In [1]: import numpy as np

In [2]: import numpy.linalg as la

In [3]: np.set_printoptions(precision=1, suppress=True, linewidth=160, sign=" ")

In [4]: m1 = np.loadtxt("a.csv", delimiter=",")

In [5]: m1
Out[5]: 
array([[ 1., -2.,  4., -8.],
       [ 1., -1.,  1., -1.],
       [ 1.,  0.,  0.,  0.],
       [ 1.,  1.,  1.,  1.],
       [ 1.,  2.,  4.,  8.]])

In [6]: m1.reshape(2, -1)
Out[6]: 
array([[ 1., -2.,  4., -8.,  1., -1.,  1., -1.,  1.,  0.],
       [ 0.,  0.,  1.,  1.,  1.,  1.,  1.,  2.,  4.,  8.]])

In [7]: m1.reshape(-1, 2)
Out[7]: 
array([[ 1., -2.],
       [ 4., -8.],
       [ 1., -1.],
       [ 1., -1.],
       [ 1.,  0.],
       [ 0.,  0.],
       [ 1.,  1.],
       [ 1.,  1.],
       [ 1.,  2.],
       [ 4.,  8.]])

In [8]: blk = m1.reshape(5, 2, -1)

In [9]: np.einsum("ihd,jhd->hij", blk, blk).shape
Out[9]: (2, 5, 5)

In [10]: np.einsum("ihd,ihd->ih", blk, blk)
Out[10]: 
array([[  5.,  80.],
       [  2.,   2.],
       [  1.,   0.],
       [  2.,   2.],
       [  5.,  80.]])

In [11]: blk.sum(axis=1)
Out[11]: 
array([[  5., -10.],
       [  2.,  -2.],
       [  1.,   0.],
       [  2.,   2.],
       [  5.,  10.]])

In [12]: blk.shape
Out[12]: (5, 2, 2)

In [13]: data = np.load("w.npy")

In [14]: data
Out[14]: 
array([[-3,  0,  0],
       [-1,  3, -1],
       [-1,  0,  0],
       [-2,  3, -1],
       [ 0, -6,  2]])

In [15]: rank = la.matrix_rank(data)

In [16]: rank
Out[16]: np.int64(2)

In [17]: ns = la.svd(data)[2][rank:].T

In [18]: la.matrix_rank(data.T @ data), la.matrix_rank(data @ data.T)
Out[18]: (np.int64(2), np.int64(2))

In [19]: [int(la.matrix_rank(data[:i])) for i in range(1, len(data) + 1)]
Out[19]: [1, 2, 2, 2, 2]

In [20]: data @ ns
Out[20]: 
array([[ 0.],
       [ 0.],
       [ 0.],
       [ 0.],
       [ 0.]])

In [21]: [int(la.matrix_rank(np.delete(data, i, axis=0))) for i in range(5)]
Out[21]: [2, 2, 2, 2, 2]
